$ ipython --no-banner

In [1]: import numpy as np

In [2]: np.set_printoptions(precision=1, suppress=True, linewidth=140)

In [3]: tidy = lambda a: np.round(a, 1) + 0

In [4]: M2 = np.array([[2, 2, 0, 1], [1, 1, 1, 1], [1, 0, 1, 0], [0, 2, 0, 1]])

In [5]: E = np.triu(M2)

In [6]: print(E)
[[2 2 0 1]
 [0 1 1 1]
 [0 0 1 0]
 [0 0 0 1]]

In [7]: Uu, sigma, Vt = np.linalg.svd(E, full_matrices=False)

In [8]: print(tidy(Uu.T @ E @ Vt.T))
[[3.2 0.  0.  0. ]
 [0.  1.6 0.  0. ]
 [0.  0.  1.  0. ]
 [0.  0.  0.  0.4]]

In [9]: print((sigma > 1e-8).sum())
4

In [10]: print(tidy(np.cumsum(sigma ** 2) / np.sum(sigma ** 2)))
[0.7 0.9 1.  1. ]

In [11]: print(tidy(sigma / sigma[0]))
[1.  0.5 0.3 0.1]

In [12]: print(tidy(np.abs(Vt[0])))
[0.6 0.7 0.1 0.4]

In [13]: print(tidy(sigma))
[3.2 1.6 1.  0.4]

In [14]: print(Uu.shape, sigma.shape, Vt.shape)
(4, 4) (4,) (4, 4)

In [15]: print(tidy(Vt @ Vt.T))
[[1. 0. 0. 0.]
 [0. 1. 0. 0.]
 [0. 0. 1. 0.]
 [0. 0. 0. 1.]]

In [16]: print(np.abs(Uu[:, 0]).round(6).argmax())
0

In [17]: print(tidy(Uu.T @ Uu))
[[1. 0. 0. 0.]
 [0. 1. 0. 0.]
 [0. 0. 1. 0.]
 [0. 0. 0. 1.]]

In [18]: O = E.astype(float).copy()

In [19]: for j in range(4):
    ...:     O[:, j] -= O[:, :j] @ (O[:, :j].T @ O[:, j])
    ...:     O[:, j] /= np.linalg.norm(O[:, j])
    ...: 

In [20]: print(O.T @ E)
[[2. 2. 0. 1.]
 [0. 1. 1. 1.]
 [0. 0. 1. 0.]
 [0. 0. 0. 1.]]
